In [1]: import numpy as np

In [2]: np.set_printoptions(precision=3, suppress=True, linewidth=160, legacy="1.25")

In [3]: def tidy(a):
   ...:     return np.round(a, 3) + 0
   ...: 

In [4]: E = np.load("test8.npy")

In [5]: tidy(E)
Out[5]: 
array([[ 0.989, -0.076,  0.054,  0.033, -0.076,  0.054,  0.054, -0.011],
       [-0.076,  0.467,  0.38 ,  0.228, -0.533,  0.38 ,  0.38 , -0.076],
       [ 0.054,  0.38 ,  0.728, -0.163,  0.38 , -0.272, -0.272,  0.054],
       [ 0.033,  0.228, -0.163,  0.902,  0.228, -0.163, -0.163,  0.033],
       [-0.076, -0.533,  0.38 ,  0.228,  0.467,  0.38 ,  0.38 , -0.076],
       [ 0.054,  0.38 , -0.272, -0.163,  0.38 ,  0.728, -0.272,  0.054],
       [ 0.054,  0.38 , -0.272, -0.163,  0.38 , -0.272,  0.728,  0.054],
       [-0.011, -0.076,  0.054,  0.033, -0.076,  0.054,  0.054,  0.989]])

In [6]: x0 = np.array([-2, 3, 3, -3, 2, -3, 0, 3])

In [7]: tidy(np.linalg.norm(x0)), tidy(np.linalg.norm(E @ x0))
Out[7]: (7.28, 7.28)

In [8]: tidy(np.linalg.inv(E))
Out[8]: 
array([[ 0.989, -0.076,  0.054,  0.033, -0.076,  0.054,  0.054, -0.011],
       [-0.076,  0.467,  0.38 ,  0.228, -0.533,  0.38 ,  0.38 , -0.076],
       [ 0.054,  0.38 ,  0.728, -0.163,  0.38 , -0.272, -0.272,  0.054],
       [ 0.033,  0.228, -0.163,  0.902,  0.228, -0.163, -0.163,  0.033],
       [-0.076, -0.533,  0.38 ,  0.228,  0.467,  0.38 ,  0.38 , -0.076],
       [ 0.054,  0.38 , -0.272, -0.163,  0.38 ,  0.728, -0.272,  0.054],
       [ 0.054,  0.38 , -0.272, -0.163,  0.38 , -0.272,  0.728,  0.054],
       [-0.011, -0.076,  0.054,  0.033, -0.076,  0.054,  0.054,  0.989]])

In [9]: 8 - np.linalg.matrix_rank(E - np.eye(8), tol=1e-8)
Out[9]: 7

In [10]: [p for p in range(1, 25) if np.allclose(np.linalg.matrix_power(E, p), np.eye(8))]
Out[10]: [2, 4, 6, 8, 10, 12, 14, 16, 18, 20, 22, 24]

In [11]: tidy(np.abs(np.linalg.eigvals(E)))
Out[11]: array([1., 1., 1., 1., 1., 1., 1., 1.])

In [12]: tidy(np.sort(np.abs(np.degrees(np.angle(np.linalg.eigvals(E))))))
Out[12]: array([  0.,   0.,   0.,   0.,   0.,   0.,   0., 180.])

In [13]: tidy(np.linalg.det(E))
Out[13]: -1.0

In [14]: w, V = np.linalg.eigh(E)

In [15]: x0 = np.array([1, -1, 1, 2, -1, -2, 2, 0])

In [16]: tidy(x0 @ E @ x0 / (x0 @ x0)), w[0], tidy(w[-1])
Out[16]: (0.609, -1.0, 1.0)

In [17]: tidy(np.abs(E).sum(axis=1).max()), tidy(np.abs(w).max())
Out[17]: (2.522, 1.0)

In [18]: tidy(np.linalg.svd(E, compute_uv=False))
Out[18]: array([1., 1., 1., 1., 1., 1., 1., 1.])

In [19]: tidy(np.linalg.pinv(E))
Out[19]: 
array([[ 0.989, -0.076,  0.054,  0.033, -0.076,  0.054,  0.054, -0.011],
       [-0.076,  0.467,  0.38 ,  0.228, -0.533,  0.38 ,  0.38 , -0.076],
       [ 0.054,  0.38 ,  0.728, -0.163,  0.38 , -0.272, -0.272,  0.054],
       [ 0.033,  0.228, -0.163,  0.902,  0.228, -0.163, -0.163,  0.033],
       [-0.076, -0.533,  0.38 ,  0.228,  0.467,  0.38 ,  0.38 , -0.076],
       [ 0.054,  0.38 , -0.272, -0.163,  0.38 ,  0.728, -0.272,  0.054],
       [ 0.054,  0.38 , -0.272, -0.163,  0.38 , -0.272,  0.728,  0.054],
       [-0.011, -0.076,  0.054,  0.033, -0.076,  0.054,  0.054,  0.989]])

In [20]: tidy(E @ E.T)
Out[20]: 
array([[1., 0., 0., 0., 0., 0., 0., 0.],
       [0., 1., 0., 0., 0., 0., 0., 0.],
       [0., 0., 1., 0., 0., 0., 0., 0.],
       [0., 0., 0., 1., 0., 0., 0., 0.],
       [0., 0., 0., 0., 1., 0., 0., 0.],
       [0., 0., 0., 0., 0., 1., 0., 0.],
       [0., 0., 0., 0., 0., 0., 1., 0.],
       [0., 0., 0., 0., 0., 0., 0., 1.]])

In [21]: tidy(np.linalg.norm(E, axis=0))
Out[21]: array([1., 1., 1., 1., 1., 1., 1., 1.])

In [22]: tidy(E.T @ E)
Out[22]: 
array([[1., 0., 0., 0., 0., 0., 0., 0.],
       [0., 1., 0., 0., 0., 0., 0., 0.],
       [0., 0., 1., 0., 0., 0., 0., 0.],
       [0., 0., 0., 1., 0., 0., 0., 0.],
       [0., 0., 0., 0., 1., 0., 0., 0.],
       [0., 0., 0., 0., 0., 1., 0., 0.],
       [0., 0., 0., 0., 0., 0., 1., 0.],
       [0., 0., 0., 0., 0., 0., 0., 1.]])

In [23]: f = np.array([1, 0, 0, 1, 0, 0, 0, 0])

In [24]: other = E + np.outer(f, np.eye(8)[4])

In [25]: tidy(np.linalg.det(other) / np.linalg.det(E)), tidy(1 + np.linalg.solve(E, f)[4])
Out[25]: (1.152, 1.152)

In [26]: np.linalg.matrix_rank(np.linalg.inv(other) - np.linalg.inv(E), tol=1e-8)
Out[26]: 1

In [27]: other = np.linalg.inv(E)

In [28]: tidy(np.linalg.det(E) * other)
Out[28]: 
array([[-0.989,  0.076, -0.054, -0.033,  0.076, -0.054, -0.054,  0.011],
       [ 0.076, -0.467, -0.38 , -0.228,  0.533, -0.38 , -0.38 ,  0.076],
       [-0.054, -0.38 , -0.728,  0.163, -0.38 ,  0.272,  0.272, -0.054],
       [-0.033, -0.228,  0.163, -0.902, -0.228,  0.163,  0.163, -0.033],
       [ 0.076,  0.533, -0.38 , -0.228, -0.467, -0.38 , -0.38 ,  0.076],
       [-0.054, -0.38 ,  0.272,  0.163, -0.38 , -0.728,  0.272, -0.054],
       [-0.054, -0.38 ,  0.272,  0.163, -0.38 ,  0.272, -0.728, -0.054],
       [ 0.011,  0.076, -0.054, -0.033,  0.076, -0.054, -0.054, -0.989]])

In [29]: tidy(np.linalg.cond(E))
Out[29]: 1.0

In [30]: tidy(np.linalg.det(E) * np.linalg.det(other))
Out[30]: 1.0

In [31]: tidy(np.linalg.inv(other))
Out[31]: 
array([[ 0.989, -0.076,  0.054,  0.033, -0.076,  0.054,  0.054, -0.011],
       [-0.076,  0.467,  0.38 ,  0.228, -0.533,  0.38 ,  0.38 , -0.076],
       [ 0.054,  0.38 ,  0.728, -0.163,  0.38 , -0.272, -0.272,  0.054],
       [ 0.033,  0.228, -0.163,  0.902,  0.228, -0.163, -0.163,  0.033],
       [-0.076, -0.533,  0.38 ,  0.228,  0.467,  0.38 ,  0.38 , -0.076],
       [ 0.054,  0.38 , -0.272, -0.163,  0.38 ,  0.728, -0.272,  0.054],
       [ 0.054,  0.38 , -0.272, -0.163,  0.38 , -0.272,  0.728,  0.054],
       [-0.011, -0.076,  0.054,  0.033, -0.076,  0.054,  0.054,  0.989]])

In [32]: tidy(other)
Out[32]: 
array([[ 0.989, -0.076,  0.054,  0.033, -0.076,  0.054,  0.054, -0.011],
       [-0.076,  0.467,  0.38 ,  0.228, -0.533,  0.38 ,  0.38 , -0.076],
       [ 0.054,  0.38 ,  0.728, -0.163,  0.38 , -0.272, -0.272,  0.054],
       [ 0.033,  0.228, -0.163,  0.902,  0.228, -0.163, -0.163,  0.033],
       [-0.076, -0.533,  0.38 ,  0.228,  0.467,  0.38 ,  0.38 , -0.076],
       [ 0.054,  0.38 , -0.272, -0.163,  0.38 ,  0.728, -0.272,  0.054],
       [ 0.054,  0.38 , -0.272, -0.163,  0.38 , -0.272,  0.728,  0.054],
       [-0.011, -0.076,  0.054,  0.033, -0.076,  0.054,  0.054,  0.989]])

In [33]: (np.abs(other) > 1e-9).astype(int)
Out[33]: 
array([[1, 1, 1, 1, 1, 1, 1, 1],
       [1, 1, 1, 1, 1, 1, 1, 1],
       [1, 1, 1, 1, 1, 1, 1, 1],
       [1, 1, 1, 1, 1, 1, 1, 1],
       [1, 1, 1, 1, 1, 1, 1, 1],
       [1, 1, 1, 1, 1, 1, 1, 1],
       [1, 1, 1, 1, 1, 1, 1, 1],
       [1, 1, 1, 1, 1, 1, 1, 1]])

In [34]: J = 0.7 ** np.abs(np.subtract.outer(np.arange(14), np.arange(14)))

In [35]: tidy(J)
Out[35]: 
array([[1.   , 0.7  , 0.49 , 0.343, 0.24 , 0.168, 0.118, 0.082, 0.058, 0.04 , 0.028, 0.02 , 0.014, 0.01 ],
       [0.7  , 1.   , 0.7  , 0.49 , 0.343, 0.24 , 0.168, 0.118, 0.082, 0.058, 0.04 , 0.028, 0.02 , 0.014],
       [0.49 , 0.7  , 1.   , 0.7  , 0.49 , 0.343, 0.24 , 0.168, 0.118, 0.082, 0.058, 0.04 , 0.028, 0.02 ],
       [0.343, 0.49 , 0.7  , 1.   , 0.7  , 0.49 , 0.343, 0.24 , 0.168, 0.118, 0.082, 0.058, 0.04 , 0.028],
       [0.24 , 0.343, 0.49 , 0.7  , 1.   , 0.7  , 0.49 , 0.343, 0.24 , 0.168, 0.118, 0.082, 0.058, 0.04 ],
       [0.168, 0.24 , 0.343, 0.49 , 0.7  , 1.   , 0.7  , 0.49 , 0.343, 0.24 , 0.168, 0.118, 0.082, 0.058],
       [0.118, 0.168, 0.24 , 0.343, 0.49 , 0.7  , 1.   , 0.7  , 0.49 , 0.343, 0.24 , 0.168, 0.118, 0.082],
       [0.082, 0.118, 0.168, 0.24 , 0.343, 0.49 , 0.7  , 1.   , 0.7  , 0.49 , 0.343, 0.24 , 0.168, 0.118],
       [0.058, 0.082, 0.118, 0.168, 0.24 , 0.343, 0.49 , 0.7  , 1.   , 0.7  , 0.49 , 0.343, 0.24 , 0.168],
       [0.04 , 0.058, 0.082, 0.118, 0.168, 0.24 , 0.343, 0.49 , 0.7  , 1.   , 0.7  , 0.49 , 0.343, 0.24 ],
       [0.028, 0.04 , 0.058, 0.082, 0.118, 0.168, 0.24 , 0.343, 0.49 , 0.7  , 1.   , 0.7  , 0.49 , 0.343],
       [0.02 , 0.028, 0.04 , 0.058, 0.082, 0.118, 0.168, 0.24 , 0.343, 0.49 , 0.7  , 1.   , 0.7  , 0.49 ],
       [0.014, 0.02 , 0.028, 0.04 , 0.058, 0.082, 0.118, 0.168, 0.24 , 0.343, 0.49 , 0.7  , 1.   , 0.7  ],
       [0.01 , 0.014, 0.02 , 0.028, 0.04 , 0.058, 0.082, 0.118, 0.168, 0.24 , 0.343, 0.49 , 0.7  , 1.   ]])

In [36]: np.allclose(J @ J.T, J.T @ J)
Out[36]: True

In [37]: tidy(np.linalg.det(J))
Out[37]: 0.0

In [38]: np.allclose(J, J.T)
Out[38]: True
